>>> import numpy as np
>>> np.set_printoptions(suppress=True, linewidth=160)
>>> feats = np.load("arr.npy")
>>> print(feats)
[[-1. -2. -2. -2.]
 [-2. -1. -2. -2.]
 [-2. -2. -1. -2.]
 [-2. -2. -2. -1.]]
>>> # symmetric, so the eigenvalues are real
>>> rng = np.random.default_rng(784501)
>>> labels = rng.permutation(4)
>>> print(labels)
[1 0 2 3]
>>> M2 = feats[labels][:, labels]
>>> print(np.allclose(M2, feats))
True
>>> print(round(np.linalg.det(M2), 3), round(float(np.linalg.det(feats[labels])), 3))
-7.0 7.0
>>> print(np.round(np.linalg.eigvals(feats), 3))
[ 1. -7.  1.  1.]
>>> print(round(np.linalg.det(feats.T), 3))
-7.0
>>> print(round(float(np.linalg.det(feats[::-1])), 3))
-7.0
>>> print(np.einsum("ii->", feats))
-4.0
>>> print(round(float(np.linalg.eigvals(feats).sum().real), 3))
-4.0
>>> print(round(np.linalg.det(2 * feats), 3), round(float(np.linalg.det(feats)), 3))
-112.0 -7.0
>>> r0, r1 = feats[1], feats[0]
>>> print(r0 @ r0)
13.0
>>> pr = (r0 @ r1) / (r0 @ r0) * r0
>>> print(np.linalg.matrix_rank(np.outer(r0, r1)))
1
>>> print(round(np.linalg.norm(r0 + r1) ** 2 + np.linalg.norm(r0 - r1) ** 2, 3))
52.0
>>> print(np.round(r1 - pr, 3))
[ 0.846 -1.077 -0.154 -0.154]
>>> r0 = np.array([2, 2, 1])
>>> print(np.cross(feats[1, :3], feats[2, :3]))
[-3.  2.  2.]
>>> print(np.polyval(r0, feats[1]))
[5. 1. 5. 5.]
>>> print(np.correlate(feats[1], feats[2], "full"))
[ 4.  4.  9. 12.  8.  8.  4.]
>>> print(np.array([np.convolve(row, r0, "same") for row in feats]))
[[ -6.  -9. -10.  -6.]
 [ -6.  -8.  -9.  -6.]
 [ -8.  -8.  -8.  -5.]
 [ -8. -10.  -8.  -4.]]
>>> X = np.array([[1, 3, 9, 9], [3, 1, 3, 9], [9, 3, 1, 3], [9, 9, 3, 1]])
>>> # symmetric, so the eigenvalues are real
>>> print(np.all(np.linalg.eigvalsh(X) > 0))
False
>>> print(round(np.linalg.eigvalsh(X).min(), 3))
-11.708
>>> r0, r1 = X[1], X[2]
>>> print(r0 @ r1)
60
>>> pr = (r0 @ r1) / (r0 @ r0) * r0
>>> print(pr.round(3))
[1.8 0.6 1.8 5.4]
>>> print(np.linalg.matrix_rank(np.outer(r0, r1)))
1
>>> print(round((r1 - pr) @ r0, 3))
0.0
>>> print((X - X.T) / 2)
[[0. 0. 0. 0.]
 [0. 0. 0. 0.]
 [0. 0. 0. 0.]
 [0. 0. 0. 0.]]
>>> print(round(float(np.linalg.det(X)), 3))
2080.0
>>> print(np.allclose(X, X.T))
True
>>> print(round(np.linalg.eigvals(X).sum().real, 3))
4.0
>>> print(np.round(np.linalg.det(2 * X), 3), round(np.linalg.det(X), 3))
33280.0 2080.0
>>> print(round(float(np.linalg.det(X.T)), 3))
2080.0
>>> print(np.einsum("ii->", X))
4
>>> print(np.round(np.poly(X), 3))
[   1.   -4. -264. -760. 2080.]
>>> print(np.kron(np.eye(2, dtype=int), X))
[[1 3 9 9 0 0 0 0]
 [3 1 3 9 0 0 0 0]
 [9 3 1 3 0 0 0 0]
 [9 9 3 1 0 0 0 0]
 [0 0 0 0 1 3 9 9]
 [0 0 0 0 3 1 3 9]
 [0 0 0 0 9 3 1 3]
 [0 0 0 0 9 9 3 1]]
>>> ev, vecs = np.linalg.eig(X)
>>> print(np.round(np.prod(ev), 3))
2080.0
>>> print(np.round(np.sort(np.linalg.eigvals(np.linalg.inv(X))), 3))
[-0.186 -0.085  0.052  0.585]
>>> print(np.round(np.sort(np.linalg.eigvals(X.T)), 3))
[-11.708  -5.369   1.708  19.369]
>>> print(np.round(X @ vecs[:, 0] - ev[0] * vecs[:, 0], 3) + 0)
[0. 0. 0. 0.]
>>> arr = np.load("sample10.npy")
>>> print(arr)
[[24.364  2.144 25.739]
 [25.77   4.599 26.472]
 [25.373  1.931 28.257]
 [22.821  2.67  27.073]
 [22.967  4.613 25.769]
 [23.573  2.837 26.155]
 [23.281  3.522 24.402]
 [24.293  4.92  28.626]
 [21.476  1.788 28.22 ]
 [23.852  3.285 26.1  ]
 [24.234  1.801 25.162]
 [24.165  3.88  26.208]
 [22.825  4.044 25.831]
 [24.009  2.95  27.305]
 [22.633  3.609 28.332]
 [23.568  6.139 27.876]
 [23.058  2.914 28.513]]
>>> Uu, sv, Vt = np.linalg.svd(arr, full_matrices=False)
>>> print(np.round(np.cumsum(sv ** 2) / np.sum(sv ** 2), 3))
[0.998 0.999 1.   ]
>>> print(np.round(Vt @ Vt.T, 3) + 0)
[[1. 0. 0.]
 [0. 1. 0.]
 [0. 0. 1.]]
>>> print(np.round(Uu.T @ Uu, 3) + 0)
[[1. 0. 0.]
 [0. 1. 0.]
 [0. 0. 1.]]
>>> print(np.allclose(Uu * sv @ Vt, arr))
True
>>> print(np.round(sv / sv[0], 3))
[1.    0.033 0.032]
>>> r0 = np.array([1, 1, -3])
>>> print(np.round(np.polyval(r0, arr[12]), 3))
[540.806  17.398 690.072]
>>> print(np.round(np.cross(arr[12, :3], arr[2, :3]), 3))
[ 64.392  10.444 -58.533]
>>> print(np.round(np.correlate(arr[12], arr[2], "full"), 3))
[ 644.966  158.346 1316.854  152.488  655.41 ]
>>> cov = np.cov(arr, rowvar=False)
>>> print(cov.shape)
(3, 3)
>>> print(np.median(arr, axis=0))
[23.573  3.285 26.472]
>>> print(np.round(np.polyfit(arr[:, 1], arr[:, 2], 1), 3))
[ 0.081 26.552]
>>> print(round(float(np.corrcoef(arr[:, 1], arr[:, 2])[0, 1]), 3))
0.075
>>> Xs = arr - arr.mean(axis=0)
>>> vecs = np.linalg.svd(Xs)[2][:1]
>>> M2 = Xs - Xs @ vecs.T @ vecs
>>> print(np.round((Xs @ vecs.T).std(axis=0), 3))
[1.289]
>>> print(np.round(M2.std(axis=0), 3))
[0.986 1.104 0.388]
>>> E = np.load("block1.npy")
>>> print(E)
[[ -1   1  -1  -2   3  -8]
 [  3  -1  -1  -1   3  -4]
 [  3  -3  -2   2  -3   8]
 [ -2  -1   3  -2   0  -8]
 [  0   2   0  -3   1 -12]]
>>> # column 5 is much longer than the rest
>>> M2 = E / np.sqrt((E ** 2).mean(axis=1, keepdims=True))
>>> print(np.linalg.matrix_rank(M2) == np.linalg.matrix_rank(E))
True
>>> E @ E
Traceback (most recent call last):
  File "<python-input-79>", line 1, in <module>
    E @ E
    ~~^~~
ValueError: matmul: Input operand 1 has a mismatch in its core dimension 0, with gufunc signature (n?,k),(k,m?)->(n?,m?) (size 5 is different from 6)
>>> cov = E.T @ E
>>> print(np.allclose(cov, cov.T))
True
>>> print(np.trace(cov), (E ** 2).sum())
456 456
>>> print(np.round(np.linalg.svd(E, compute_uv=False) ** 2, 3))
[401.12   31.012  14.784   7.091   1.993]
>>> print(np.round(np.linalg.eigvalsh(cov)[::-1], 3) + 0)
[401.12   31.012  14.784   7.091   1.993   0.   ]
>>> print(np.linalg.matrix_rank(cov))
5
>>> print(np.diag(cov))
[ 23  16  15  22  28 352]
>>> x0 = np.array([3, 5, -2, -1, 3, 0])
>>> h = np.maximum(E @ x0, 0)
>>> print(E.T @ h)
[  33   31  -31  -94  109 -376]
>>> print(h)
[15 16  0  0 16]
>>> x0 = np.array([1, 0, -2, 2, -2, -1])
>>> print(np.linalg.norm(E @ x0) <= np.linalg.norm(E, 2) * np.linalg.norm(x0) + 1e-9)
True
>>> print(E @ (2 * x0))
[-2  2 18 -8  8]
>>> W0 = np.loadtxt("dump.csv", delimiter=",")
>>> print(W0)
[[  2.3  -0.1  -0.1   0.7]
 [  0.1   0.1  -1.    0.5]
 [ -0.2  -0.5   0.7   0. ]
 [ -2.3   1.7   2.3   1.6]
 [ -1.   -0.1   0.9  -0.7]
 [ -0.5  -0.4  -0.5   0.9]
 [  0.4  -1.    0.4  -0.3]
 [  0.8   2.2  -0.5  -0.5]
 [  0.8  -0.2   0.5  -0.2]
 [ -0.3  -1.6  -1.6  -0.1]
 [ -0.2   0.9   0.7  -1.2]
 [  0.1  -0.5   0.1   0.7]
 [ -0.7   1.1  -1.    0.7]
 [  1.1   1.6  -0.3  -1.9]
 [ -1.3   0.3  -0.3  -2.3]
 [  2.7  -0.6  -1.1   0.9]
 [  0.1  -0.2  -0.6  -1.8]
 [  1.4   1.2  -0.2  -0.9]
 [  1.1  -0.2  -1.2   1. ]
 [  0.8   0.   -1.9   0.1]
 [ -0.7   0.6   0.9   0.3]
 [  1.2  -0.5  -0.7   0. ]
 [ -0.9   0.7  -1.3  -0.5]
 [  1.2  -0.2  -0.5  -0.7]
 [  1.1  -0.6  -1.2   1.3]
 [-13.    2.   13.  -10. ]]
>>> # row 25 dominates
>>> Xs = W0 - W0.mean(axis=0)
>>> vecs = np.linalg.svd(Xs)[2][:1]
>>> M2 = Xs - Xs @ vecs.T @ vecs
>>> print(np.linalg.norm(M2, axis=1).round(6).argmax())
3
>>> print(np.round(np.diag(vecs.T @ vecs), 3))
[0.4   0.011 0.383 0.206]
>>> print(np.round(M2.std(axis=0), 3))
[0.645 0.825 0.62  0.892]
>>> print(np.round(np.linalg.norm(M2) / np.linalg.norm(Xs), 3))
0.333
>>> labels = W0[:, 2] > np.median(W0[:, 2])
>>> r0 = W0[labels].mean(axis=0) - W0[~labels].mean(axis=0)
>>> print(np.round((((W0 - W0.mean(axis=0)) @ r0 > 0) == labels).mean(), 3))
0.769
>>> print(labels.astype(int))
[1 0 1 1 1 0 1 0 1 0 1 1 0 1 1 0 0 1 0 0 1 0 0 0 0 1]
>>> print(np.argsort(-np.abs(r0).round(6), kind="stable"))
[2 0 3 1]
>>> print(((W0 - W0.mean(axis=0)) @ r0 > 0).astype(int))
[0 0 1 1 1 0 0 0 0 0 1 0 0 0 1 0 0 0 0 0 1 0 0 0 0 1]
>>> labels = rng.permutation(4)
>>> M2 = W0[:, labels] * rng.choice([-1, 1], 4)
>>> print(M2)
[[ -0.1  -0.1   0.7   2.3]
 [  0.1  -1.    0.5   0.1]
 [ -0.5   0.7   0.   -0.2]
 [  1.7   2.3   1.6  -2.3]
 [ -0.1   0.9  -0.7  -1. ]
 [ -0.4  -0.5   0.9  -0.5]
 [ -1.    0.4  -0.3   0.4]
 [  2.2  -0.5  -0.5   0.8]
 [ -0.2   0.5  -0.2   0.8]
 [ -1.6  -1.6  -0.1  -0.3]
 [  0.9   0.7  -1.2  -0.2]
 [ -0.5   0.1   0.7   0.1]
 [  1.1  -1.    0.7  -0.7]
 [  1.6  -0.3  -1.9   1.1]
 [  0.3  -0.3  -2.3  -1.3]
 [ -0.6  -1.1   0.9   2.7]
 [ -0.2  -0.6  -1.8   0.1]
 [  1.2  -0.2  -0.9   1.4]
 [ -0.2  -1.2   1.    1.1]
 [  0.   -1.9   0.1   0.8]
 [  0.6   0.9   0.3  -0.7]
 [ -0.5  -0.7   0.    1.2]
 [  0.7  -1.3  -0.5  -0.9]
 [ -0.2  -0.5  -0.7   1.2]
 [ -0.6  -1.2   1.3   1.1]
 [  2.   13.  -10.  -13. ]]
>>> Uu, _, Vt = np.linalg.svd(W0.T @ M2)
>>> print(np.round(np.linalg.lstsq(W0, M2)[0], 3) + 0)
[[0. 0. 0. 1.]
 [1. 0. 0. 0.]
 [0. 1. 0. 0.]
 [0. 0. 1. 0.]]
>>> print(np.round(Uu @ Vt, 3) + 0)
[[0. 0. 0. 1.]
 [1. 0. 0. 0.]
 [0. 1. 0. 0.]
 [0. 0. 1. 0.]]
>>> print(labels)
[1 2 3 0]
>>> C = W0[[19, 14]].astype(float)
>>> for _ in range(5):
...     labels = np.linalg.norm(W0[:, None] - C, axis=-1).argmin(axis=1)
...     C = np.array([W0[labels == j].mean(axis=0) for j in range(2)])
... 
>>> print(labels)
[0 0 0 0 0 0 0 0 0 0 0 0 0 0 0 0 0 0 0 0 0 0 0 0 0 1]
>>> print(np.bincount(labels))
[25  1]
>>> print(C.round(3))
[[  0.284   0.148  -0.3    -0.096]
 [-13.      2.     13.    -10.   ]]
>>> Xs = (W0 - W0.mean(axis=0)) / W0.std(axis=0)
>>> print(np.argwhere(np.abs(Xs) > 2))
[[ 7  1]
 [25  0]
 [25  2]
 [25  3]]
>>> b = np.linalg.lstsq(np.delete(Xs, 3, axis=1), Xs[:, 3])[0]
>>> print(np.round(1 - np.var(Xs[:, 3] - np.delete(Xs, 3, axis=1) @ b), 3))
0.729
>>> print(np.abs(b).argmax())
2
>>> theta = np.deg2rad(30)
>>> K = np.eye(4)
>>> K[np.ix_([0, 2], [0, 2])] = [[np.cos(theta), -np.sin(theta)], [np.sin(theta), np.cos(theta)]]
>>> print(K.round(3))
[[ 0.866  0.    -0.5    0.   ]
 [ 0.     1.     0.     0.   ]
 [ 0.5    0.     0.866  0.   ]
 [ 0.     0.     0.     1.   ]]
>>> # orthonormal columns
>>> print(np.round(K @ K, 3))
[[ 0.5    0.    -0.866  0.   ]
 [ 0.     1.     0.     0.   ]
 [ 0.866  0.     0.5    0.   ]
 [ 0.     0.     0.     1.   ]]
>>> M2 = np.array([[3, 1, -4], [8, 9, -8], [-5, 7, 6], [-6, -9, -7]])
>>> print(np.einsum("ij,ij->i", K, K))
[1. 1. 1. 1.]
>>> print(np.round(M2.T @ K.T, 3))
[[ 5.098  8.    -2.83  -6.   ]
 [-2.634  9.     6.562 -9.   ]
 [-6.464 -8.     3.196 -7.   ]]
>>> print(np.round(np.einsum("ij->j", K), 3))
[1.366 1.    0.366 1.   ]
>>> print(np.linalg.matrix_rank(K @ M2))
3
>>> print(np.round(np.einsum("ik,kj->ji", K, M2), 3))
[[ 5.098  8.    -2.83  -6.   ]
 [-2.634  9.     6.562 -9.   ]
 [-6.464 -8.     3.196 -7.   ]]
>>> print(np.round(np.einsum("ik,kj->ij", K, M2), 3))
[[ 5.098 -2.634 -6.464]
 [ 8.     9.    -8.   ]
 [-2.83   6.562  3.196]
 [-6.    -9.    -7.   ]]
